$ python -q
>>> import numpy as np
>>> from numpy import linalg as LA
>>> np.set_printoptions(suppress=True, linewidth=100)
>>> rnd = lambda a: np.round(a, 2) + 0
>>> cent = np.sign(np.array([[4, 0, 1, 0], [3, 5, 4, 4], [5, 4, 5, 3], [4, 2, 3, 3]]))
>>> out = (np.tril(cent, -1) + np.eye(4)) @ (np.triu(cent, 1) + np.eye(4))
>>> vals = np.array([2, 4, 0, 4])
>>> arr = np.rint(out * vals @ LA.inv(out)) + 0
>>> print(arr)
[[  2.   2.  -4.   2.]
 [ -2.  10. -12.   6.]
 [ -2.  10. -16.  10.]
 [ -2.  10. -20.  14.]]
>>> Uu, sigma, VT = LA.svd(arr)
>>> V = VT[:(sigma > 1e-8).sum()]
>>> rng = np.random.default_rng(174)
>>> x = arr[1] + 4 * arr[2] + rng.integers(2) * np.eye(4)[0]
>>> print(x)
[-10.  50. -76.  46.]
>>> print(LA.matrix_rank(np.vstack([arr, x])))
3
>>> print(rnd(LA.norm(x - V.T @ V @ x)))
0.0
>>> out = arr + rng.integers(-2, 3, (4, 3)) @ rng.integers(-2, 3, (3, 4))
>>> print(out)
[[ -2.   0.   2.  -4.]
 [ -4.  13.  -8.  10.]
 [  6.  14. -18.  12.]
 [  0.  12. -14.  10.]]
>>> print(rnd(LA.svd(out - arr, compute_uv=False)))
[12.85  8.69  6.67  0.  ]
>>> print(np.abs(out - arr).sum(axis=1))
[18. 13. 16. 14.]
>>> print(out - arr)
[[-4. -2.  6. -6.]
 [-2.  3.  4.  4.]
 [ 8.  4. -2.  2.]
 [ 2.  2.  6. -4.]]
>>> print(rnd(LA.det(out[::-1])))
1632.0
>>> print(np.einsum("ii->", out))
3.0
>>> print(rnd(np.poly(out)))
[   1.   -3. -146. -400. 1632.]
>>> print(rnd(LA.det(2 * out)), rnd(LA.det(out)))
26112.0 1632.0
>>> r = LA.matrix_rank(arr)
>>> print(r)
3
>>> null = LA.svd(arr)[2][r:].T
>>> print([int(LA.matrix_rank(arr[:, :j + 1])) for j in range(4)])
[1, 2, 3, 3]
>>> print(arr - arr[0])
[[  0.   0.   0.   0.]
 [ -4.   8.  -8.   4.]
 [ -4.   8. -12.   8.]
 [ -4.   8. -16.  12.]]
>>> print(rnd(LA.svd(arr, compute_uv=False)))
[38.07  4.08  2.42  0.  ]
>>> print(arr.sum(axis=0))
[ -4.  32. -52.  32.]
>>> feats = np.load("test8.npy")
>>> print(feats)
[[ 3. -3.  0.  1.  0.  2. -2.]
 [-3. 11.  0. -3.  0. -6.  6.]
 [ 0.  0.  2.  0.  0.  0.  0.]
 [ 1. -3.  0.  3.  0.  2. -2.]
 [ 0.  0.  0.  0.  2.  0.  0.]
 [ 2. -6.  0.  2.  0.  6. -4.]
 [-2.  6.  0. -2.  0. -4.  6.]]
>>> print((feats != 0).astype(int))
[[1 1 0 1 0 1 1]
 [1 1 0 1 0 1 1]
 [0 0 1 0 0 0 0]
 [1 1 0 1 0 1 1]
 [0 0 0 0 1 0 0]
 [1 1 0 1 0 1 1]
 [1 1 0 1 0 1 1]]
>>> print(np.flatnonzero(LA.matrix_power((feats != 0) + (feats.T != 0) + np.eye(7), 7)[0]))
[0 1 3 5 6]
>>> print(rnd(LA.det(feats)))
1344.0
>>> print((LA.matrix_power((feats != 0) + (feats.T != 0) + np.eye(7), 7) > 0).astype(int))
[[1 1 0 1 0 1 1]
 [1 1 0 1 0 1 1]
 [0 0 1 0 0 0 0]
 [1 1 0 1 0 1 1]
 [0 0 0 0 1 0 0]
 [1 1 0 1 0 1 1]
 [1 1 0 1 0 1 1]]
>>> X = np.load("x.npy")
>>> print(X)
[[ 1.6  1.3]
 [-1.1 -0.7]
 [ 0.1  0.1]
 [ 1.1 -0.1]]
>>> out = np.c_[X[:, :1] @ np.array([[2]]), np.array([1, 3, 6, 2])]
>>> print(out)
[[ 3.2  1. ]
 [-2.2  3. ]
 [ 0.2  6. ]
 [ 2.2  2. ]]
>>> print(rnd(LA.lstsq(X, out[:, 0])[0]))
[2. 0.]
>>> print(LA.matrix_rank(np.c_[X, out]))
3
>>> print(LA.matrix_rank(out))
2
>>> x = np.array([8, 2])
>>> target = X @ x
>>> coef, lr = np.zeros(2), 1 / LA.norm(X, 2) ** 2
>>> for i in range(40):
...     coef -= lr * X.T @ (X @ coef - target)
...     if i % 10 == 0: print(i, round(LA.norm(X @ coef - target), 2))
... 
0 1.64
10 0.74
20 0.33
30 0.15
>>> print(rnd(coef))
[7.95 2.09]
>>> print(rnd(LA.cond(X)))
3.61
>>> print(rnd(X.mean(axis=0)))
[0.43 0.15]
>>> print(rnd(LA.norm(X)))
2.68
>>> print(X.shape)
(4, 2)
>>> print(rnd(X.sum(axis=1)))
[ 2.9 -1.8  0.2  1. ]
>>> print(rnd(np.diff(X, axis=0)))
[[-2.7 -2. ]
 [ 1.2  0.8]
 [ 1.  -0.2]]
